$ ipython --no-banner

In [1]: import numpy as np

In [2]: from numpy import linalg as LA

In [3]: np.set_printoptions(suppress=True, linewidth=160)

In [4]: tidy = lambda a: np.round(a, 2) + 0

In [5]: W0 = np.loadtxt("sample19.csv", delimiter=",")

In [6]: print(tidy(W0))
[[ 25.79   3.65   1.82   9.24   9.35  25.55]
 [ 16.4    2.08   1.04   6.01   6.39  15.21]
 [ 15.73   1.96   0.98   5.78   6.16  14.47]
 [  7.98   0.55   0.28   3.07   3.28   6.08]
 [  3.71  -0.23  -0.11   1.53   1.4    1.74]
 [  0.73  -0.43  -0.22   0.35  -0.02  -0.34]
 [ -0.35   0.4    0.2   -0.17   0.26   0.38]
 [ -0.39   0.44   0.22  -0.19   0.29   0.42]
 [ -0.58   0.66   0.33  -0.28   0.47   0.61]
 [ -0.75   0.85   0.43  -0.36   0.64   0.75]
 [ -1.35   1.47   0.74  -0.61   1.22   1.11]
 [ -3.43   3.08   1.54  -1.42   2.94   1.32]
 [ -5.61   4.32   2.16  -2.22   4.38   0.82]
 [-13.04   7.47   3.73  -4.84   8.21  -2.58]
 [-13.37   7.59   3.79  -4.96   8.36  -2.76]
 [-15.53   8.33   4.17  -5.71   9.3   -3.99]]

In [7]: x = np.array([-2, 0, 2, -1, -3, 0])

In [8]: h1 = np.maximum(W0 @ x, 0)

In [9]: tidy(W0.T @ h1)
Out[9]: array([-673.96,  384.93,  192.47, -250.58,  421.85, -133.47])

In [10]: print(tidy(np.maximum(W0 @ (3 * x), 0)))
[ 0.    0.    0.    0.    0.    0.    1.53  1.64  2.09  2.39  3.33  7.65 13.86 41.26 42.62 51.62]

In [11]: tidy(h1)
Out[11]: array([ 0.  ,  0.  ,  0.  ,  0.  ,  0.  ,  0.  ,  0.51,  0.55,  0.7 ,  0.8 ,  1.11,  2.55,  4.62, 13.75, 14.21, 17.21])

In [12]: tidy(np.maximum(W0 @ x, 0) - np.maximum(-W0 @ x, 0))
Out[12]: array([-85.22, -55.9 , -53.75, -28.31, -13.37,  -2.2 ,   0.51,   0.55,   0.7 ,   0.8 ,   1.11,   2.55,   4.62,  13.75,  14.21,  17.21])

In [13]: Ac = W0 - W0.mean(axis=0)

In [14]: U, sig, Vt = LA.svd(Ac, full_matrices=False)

In [15]: (np.sign(U[:, 0]) == np.sign(U[0, 0])).astype(int)
Out[15]: array([1, 1, 1, 1, 1, 0, 0, 0, 0, 0, 0, 0, 0, 0, 0, 0])

In [16]: tidy((sig ** 2).sum() ** 2 / (sig ** 4).sum())
Out[16]: np.float64(1.26)

In [17]: print(tidy(Vt[0] * np.sign(Vt[0, np.abs(Vt[0]).argmax()])))
[ 0.78 -0.09 -0.04  0.29  0.03  0.54]

In [18]: rk = LA.matrix_rank(W0)

In [19]: rk
Out[19]: np.int64(3)

In [20]: N = LA.svd(W0)[2][rk:].T

In [21]: tidy(N @ N.T)
Out[21]: 
array([[ 0.24,  0.21,  0.11, -0.32, -0.09, -0.14],
       [ 0.21,  0.71, -0.14,  0.1 , -0.26, -0.25],
       [ 0.11, -0.14,  0.93,  0.05, -0.13, -0.12],
       [-0.32,  0.1 ,  0.05,  0.85, -0.11,  0.04],
       [-0.09, -0.26, -0.13, -0.11,  0.14,  0.12],
       [-0.14, -0.25, -0.12,  0.04,  0.12,  0.13]])

In [22]: [int(LA.matrix_rank(W0[:i])) for i in range(1, len(W0) + 1)]
Out[22]: [1, 2, 3, 3, 3, 3, 3, 3, 3, 3, 3, 3, 3, 3, 3, 3]

In [23]: LA.matrix_rank(W0.T @ W0), LA.matrix_rank(W0 @ W0.T)
Out[23]: (np.int64(3), np.int64(3))

In [24]: [round(float(x), 2) for x in LA.svd(W0, compute_uv=False)[:3]]
Out[24]: [56.31, 29.46, 2.96]

In [25]: np.argsort(-LA.norm(W0, axis=0).round(6), kind="stable")[:3]
Out[25]: array([0, 5, 4])

In [26]: lab = W0[:, 0] > np.median(W0[:, 0])

In [27]: u = W0[lab].mean(axis=0) - W0[~lab].mean(axis=0)

In [28]: np.argsort(-np.abs(u).round(6), kind="stable")
Out[28]: array([0, 5, 3, 1, 2, 4])

In [29]: tidy(u)
Out[29]: array([15.4 , -3.17, -1.59,  5.75, -1.05,  8.53])

In [30]: print(((W0 - W0.mean(axis=0)) @ u > 0).astype(int))
[1 1 1 1 1 0 0 0 0 0 0 0 0 0 0 0]

In [31]: arr = np.load("a.npy")

In [32]: arr
Out[32]: 
array([[1, 0, 0, 0, 0, 0, 0],
       [2, 0, 0, 0, 0, 0, 0],
       [2, 1, 2, 0, 0, 0, 0],
       [0, 2, 2, 0, 0, 0, 0],
       [1, 2, 0, 2, 0, 0, 0],
       [2, 0, 1, 0, 1, 2, 0],
       [0, 0, 2, 2, 2, 0, 2]])

In [33]: theta = np.radians(13)

In [34]: Rm = np.eye(7)

In [35]: Rm[2, 2] = Rm[1, 1] = np.cos(theta)

In [36]: Rm[2, 1], Rm[1, 2] = -np.sin(theta), np.sin(theta)

In [37]: tidy(Rm)
Out[37]: 
array([[ 1.  ,  0.  ,  0.  ,  0.  ,  0.  ,  0.  ,  0.  ],
       [ 0.  ,  0.97,  0.22,  0.  ,  0.  ,  0.  ,  0.  ],
       [ 0.  , -0.22,  0.97,  0.  ,  0.  ,  0.  ,  0.  ],
       [ 0.  ,  0.  ,  0.  ,  1.  ,  0.  ,  0.  ,  0.  ],
       [ 0.  ,  0.  ,  0.  ,  0.  ,  1.  ,  0.  ,  0.  ],
       [ 0.  ,  0.  ,  0.  ,  0.  ,  0.  ,  1.  ,  0.  ],
       [ 0.  ,  0.  ,  0.  ,  0.  ,  0.  ,  0.  ,  1.  ]])

In [38]: A2 = arr @ Rm.T

In [39]: tidy(np.abs(A2 - arr).max(axis=0))
Out[39]: array([0.  , 0.45, 0.5 , 0.  , 0.  , 0.  , 0.  ])

In [40]: tidy(LA.svd(arr, compute_uv=False)), tidy(LA.svd(A2, compute_uv=False))
Out[40]: 
(array([5.29, 3.51, 2.94, 2.36, 1.54, 0.27, 0.  ]),
 array([5.29, 3.51, 2.94, 2.36, 1.54, 0.27, 0.  ]))

In [41]: w1 = np.array([[3, 2, 2, 0, 3],
    ...:     [2, 0, 0, 2, 2],
    ...:     [3, 2, 1, 2, 1],
    ...:     [2, 1, 1, 3, 2],
    ...:     [3, 1, 0, 1, 2],
    ...:     [1, 2, 0, 1, 0],
    ...:     [1, 2, 1, 3, 3]])

In [42]: coef = np.array([-1, 3, 1, -2, 2])

In [43]: hid = np.maximum(arr @ w1 + coef, 0)

In [44]: (hid > 0).astype(int)
Out[44]: 
array([[1, 1, 1, 0, 1],
       [1, 1, 1, 0, 1],
       [1, 1, 1, 1, 1],
       [1, 1, 1, 1, 1],
       [1, 1, 1, 1, 1],
       [1, 1, 1, 1, 1],
       [1, 1, 1, 1, 1]])

In [45]: LA.matrix_rank(hid)
Out[45]: np.int64(5)

In [46]: Z = np.array([[1, 4, 0], [-5, 3, 5], [2, 1, -4], [2, -2, 2], [0, 2, 1]])

In [47]: w1 @ Z
Out[47]: 
array([[-3, 26,  5],
       [ 6,  8,  6],
       [-1, 17, 11],
       [ 5, 10,  9],
       [ 0, 17,  9],
       [-7,  8, 12],
       [-1, 11, 15]])

In [48]: (hid @ Z).round(6).argmax(axis=1)
Out[48]: array([1, 1, 1, 1, 1, 1, 1])

In [49]: U, sig, Vt = LA.svd(arr)

In [50]: V = Vt[:(sig > 1e-8).sum()]

In [51]: rng = np.random.default_rng(143)

In [52]: x = arr[5] + 5 * arr[0] + rng.integers(2) * np.eye(7)[3]

In [53]: x
Out[53]: array([7., 0., 1., 1., 1., 2., 0.])

In [54]: tidy(V.T @ V)
Out[54]: 
array([[ 1.  ,  0.  ,  0.  ,  0.  ,  0.  ,  0.  ,  0.  ],
       [ 0.  ,  1.  ,  0.  ,  0.  ,  0.  ,  0.  ,  0.  ],
       [ 0.  ,  0.  ,  1.  ,  0.  ,  0.  ,  0.  ,  0.  ],
       [ 0.  ,  0.  ,  0.  ,  1.  ,  0.  ,  0.  ,  0.  ],
       [ 0.  ,  0.  ,  0.  ,  0.  ,  0.56,  0.22,  0.44],
       [ 0.  ,  0.  ,  0.  ,  0.  ,  0.22,  0.89, -0.22],
       [ 0.  ,  0.  ,  0.  ,  0.  ,  0.44, -0.22,  0.56]])

In [55]: print(LA.matrix_rank(np.vstack([arr, x])))
6

In [56]: np.allclose(V.T @ V @ x, x)
Out[56]: True
